$ ipython --no-banner

In [1]: import numpy as np

In [2]: from numpy import linalg as LA

In [3]: np.set_printoptions(precision=1, suppress=True, linewidth=200, legacy="1.25")

In [4]: u = np.array([7, -7, -1])

In [5]: M = np.array([np.roll(u, i) for i in range(3)])

In [6]: M
Out[6]: 
array([[ 7, -7, -1],
       [-1,  7, -7],
       [-7, -1,  7]])

In [7]: x = np.array([0, -2, -1])

In [8]: LA.norm(M @ x) <= LA.norm(M, 2) * LA.norm(x) + 1e-9
Out[8]: True

In [9]: M @ np.ones(3)
Out[9]: array([-1., -1., -1.])

In [10]: np.sign((M @ x).round(6))
Out[10]: array([ 1, -1, -1])

In [11]: (M + M.T) / 2
Out[11]: 
array([[ 7., -4., -4.],
       [-4.,  7., -4.],
       [-4., -4.,  7.]])

In [12]: np.trace(M)
Out[12]: 21

In [13]: np.allclose(M, M.T)
Out[13]: False

In [14]: (M - M.T) / 2
Out[14]: 
array([[ 0., -3.,  3.],
       [ 3.,  0., -3.],
       [-3.,  3.,  0.]])

In [15]: np.sort(np.abs(LA.eigvals(M)))
Out[15]: array([ 1. , 12.2, 12.2])

In [16]: M @ M
Out[16]: 
array([[ 63, -97,  35],
       [ 35,  63, -97],
       [-97,  35,  63]])

In [17]: M2 = M[0, 0] * M[1:] - np.outer(M[1:, 0], M[0])

In [18]: M2
Out[18]: 
array([[  0,  42, -50],
       [  0, -56,  42]])

In [19]: M[:, 0] / M[0, 0]
Out[19]: array([ 1. , -0.1, -1. ])

In [20]: LA.matrix_rank(M2), LA.matrix_rank(M)
Out[20]: (2, 3)

In [21]: np.flatnonzero(~M2.round(6).any(axis=1))
Out[21]: array([], dtype=int64)

In [22]: u, v = M2[0], M2[1]

In [23]: u @ v
Out[23]: -4452

In [24]: p = (u @ v) / (u @ u) * u

In [25]: round((v - p) @ u, 1)
Out[25]: 0.0

In [26]: np.round(LA.norm(u + v) ** 2 + LA.norm(u - v) ** 2, 1)
Out[26]: 18328.0

In [27]: LA.matrix_rank(np.outer(u, v))
Out[27]: 1

In [28]: v - p
Out[28]: array([  0. , -12.1, -10.2])

In [29]: np.outer(u, v)
Out[29]: 
array([[    0,     0,     0],
       [    0, -2352,  1764],
       [    0,  2800, -2100]])

In [30]: J = np.load("test13.npy")

In [31]: J
Out[31]: 
array([[2., 1., 0., 0., 0.],
       [0., 2., 1., 0., 0.],
       [0., 0., 2., 1., 0.],
       [0., 0., 0., 2., 1.],
       [0., 0., 0., 0., 2.]])

In [32]: # triangular: eigenvalues sit on the diagonal

In [33]: t3 = np.stack([J, 2 * J, J[::-1]])

In [34]: t3.shape
Out[34]: (3, 5, 5)

In [35]: LA.norm(t3, axis=(1, 2))
Out[35]: array([4.9, 9.8, 4.9])

In [36]: LA.matrix_rank(t3)
Out[36]: array([5, 5, 5])

In [37]: round(float(LA.norm(J, 2)), 1)
Out[37]: 2.9

In [38]: round(float(LA.norm(J) ** 2 / LA.norm(J, 2) ** 2), 1)
Out[38]: 2.9

In [39]: LA.norm(J, axis=1)
Out[39]: array([2.2, 2.2, 2.2, 2.2, 2. ])

In [40]: round(LA.norm(J[3] - J[2]), 1)
Out[40]: 2.4

In [41]: LA.norm(J, axis=0)
Out[41]: array([2. , 2.2, 2.2, 2.2, 2.2])

In [42]: J[3] @ J[2]
Out[42]: 2.0

In [43]: round(LA.norm(J[3], 1), 1), np.round(LA.norm(J[3], np.inf), 1)
Out[43]: (3.0, 2.0)

In [44]: LA.norm(J, axis=1).argmax()
Out[44]: 0

In [45]: np.poly(J)
Out[45]: array([  1., -10.,  40., -80.,  80., -32.])

In [46]: round(float(LA.eigvals(J).sum().real), 1)
Out[46]: 10.0

In [47]: np.einsum("ii->", J)
Out[47]: 10.0

In [48]: x = np.array([-6, 9, 9, 9, -9])

In [49]: rhs = J @ x

In [50]: b, lr = np.zeros(5), 1 / LA.norm(J, 2) ** 2

In [51]: for i in range(60):
    ...:     b -= lr * J.T @ (J @ b - rhs)
    ...:     if i % 10 == 0: print(i, round(LA.norm(J @ b - rhs), 1))
    ...: 
0 15.1
10 1.3
20 0.2
30 0.0
40 0.0
50 0.0

In [52]: b
Out[52]: array([-6.,  9.,  9.,  9., -9.])

In [53]: [int(LA.matrix_rank(LA.matrix_power(J, p))) for p in range(1, 6)]
Out[53]: [5, 5, 5, 5, 5]

In [54]: np.prod(np.diag(J)), round(LA.det(J), 1)
Out[54]: (32.0, 32.0)

In [55]: LA.matrix_rank(J - J[0, 0] * np.eye(5))
Out[55]: 4

In [56]: np.sort(LA.eigvals(J))
Out[56]: array([2., 2., 2., 2., 2.])

In [57]: K = np.array([[0.0, -2.0, 0.0, 0.0, 0.0],
    ...:     [-1.0, 0.0, 0.0, 0.0, 0.0],
    ...:     [0.0, 0.0, -3.0, 1.0, 1.0],
    ...:     [0.0, 0.0, -3.0, 0.0, 1.0],
    ...:     [0.0, 0.0, -3.0, -3.0, -2.0]])

In [58]: np.round(LA.det(K), 1)
Out[58]: 18.0

In [59]: (K != 0).astype(int)
Out[59]: 
array([[0, 1, 0, 0, 0],
       [1, 0, 0, 0, 0],
       [0, 0, 1, 1, 1],
       [0, 0, 1, 0, 1],
       [0, 0, 1, 1, 1]])

In [60]: np.flatnonzero(LA.matrix_power((K != 0) + (K.T != 0) + np.eye(5), 5)[2])
Out[60]: array([2, 3, 4])
